In [1]: import numpy as np

In [2]: import numpy.linalg as la

In [3]: np.set_printoptions(precision=3, suppress=True, linewidth=160, floatmode="fixed")

In [4]: def tidy(a):
   ...:     return np.round(a, 3) + 0
   ...: 

In [5]: W0 = np.loadtxt("test3.csv", delimiter=",")

In [6]: print(tidy(W0))
[[-11.884  -0.438  -6.886   0.584  -3.404]
 [-10.490  -0.108  -6.199   0.006  -3.417]
 [ -5.550   0.826  -3.769  -1.668  -3.204]
 [ -3.865   1.011  -2.932  -2.022  -2.977]
 [ -2.602   1.067  -2.291  -2.149  -2.704]
 [ -0.109   0.589  -0.765  -1.323  -1.291]
 [  0.061   0.384  -0.516  -0.913  -0.879]
 [ -0.179  -0.097   0.319   0.386   0.413]
 [ -0.666   0.827   2.387   0.212   1.260]
 [  2.535   7.443   9.675  -7.256  -0.310]
 [ 10.518  17.921  20.041 -20.633  -4.311]
 [ 11.786  19.427  21.506 -22.608  -4.929]]

In [7]: print(tidy(la.norm(W0, 2) / la.norm(W0)))
0.942

In [8]: print(la.matrix_rank(W0, rtol=0.1))
2

In [9]: print(la.cond(W0) > 100)
True

In [10]: lab = W0[:, 0] > np.median(W0[:, 0])

In [11]: u = W0[lab].mean(axis=0) - W0[~lab].mean(axis=0)

In [12]: print(((W0 - W0.mean(axis=0)) @ u > 0).astype(int))
[0 0 0 0 0 0 0 0 0 1 1 1]

In [13]: print((((W0 - W0.mean(axis=0)) @ u > 0) == lab).mean())
0.75

In [14]: print(np.argsort(-np.abs(u).round(6), kind="stable"))
[2 0 3 1 4]

In [15]: print(tidy(u))
[ 9.945  7.080 11.659 -7.885  0.523]

In [16]: Xs = W0 - W0.mean(axis=0)

In [17]: evecs = la.svd(Xs)[2][:3]

In [18]: M2 = Xs - Xs @ evecs.T @ evecs

In [19]: print(la.norm(M2, axis=1).round(6).argmax())
0

In [20]: F = np.load("a.npy")

In [21]: print(tidy(F))
[[  9.266  -4.577   3.192  -3.192   3.304  -1.292  -6.701   8.620   2.453   3.931   7.769]
 [  2.941  -0.934   0.200  -0.200   1.273  -1.755  -1.525   2.064   0.344   0.057   1.135]
 [  1.333  -0.272  -0.163   0.163   0.625  -1.085  -0.601   0.790  -0.056  -0.270   0.109]
 [  0.698  -0.091  -0.177   0.177   0.339  -0.640  -0.306   0.378  -0.124  -0.229  -0.086]
 [  0.204  -0.009  -0.084   0.084   0.102  -0.202  -0.095   0.103  -0.076  -0.091  -0.074]
 [ -0.766  -0.147   0.851  -0.851  -0.208  -0.283   1.404  -0.907   1.697   0.005   0.998]
 [ -0.829  -0.129   0.925  -0.925  -0.162  -0.685   1.806  -1.172   2.064  -0.213   1.055]
 [ -1.008   0.008   1.000  -1.000   0.008  -2.065   3.057  -2.041   3.040  -1.041   0.992]
 [ -1.030   0.030   0.998  -0.998   0.030  -2.236   3.206  -2.148   3.145  -1.149   0.968]
 [ -1.101   0.110   0.982  -0.982   0.100  -2.804   3.695  -2.503   3.476  -1.512   0.873]
 [ -1.659   0.832   0.584  -0.584   0.588  -6.844   7.084  -5.081   5.421  -4.253  -0.248]
 [ -2.881   2.496  -0.712   0.712   1.399 -14.157  13.143  -9.960   8.151  -9.575  -3.208]
 [ -3.268   3.019  -1.152   1.152   1.617 -16.240  14.872 -11.388   8.834 -11.139  -4.171]]

In [22]: Uu, sigma, vt = la.svd(F)

In [23]: evecs = vt[:(sigma > 1e-8).sum()]

In [24]: rng = np.random.default_rng(60209)

In [25]: x0 = F[3] + 2 * F[2] + rng.integers(2) * np.eye(11)[9]

In [26]: print(tidy(x0))
[ 3.364 -0.635 -0.503  0.503  1.590 -2.811 -1.507  1.958 -0.237 -0.770  0.132]

In [27]: print(tidy(la.norm(x0 - evecs.T @ evecs @ x0)))
0.0

In [28]: print(la.matrix_rank(np.vstack([F, x0])))
3

In [29]: print(np.allclose(evecs.T @ evecs @ x0, x0))
True
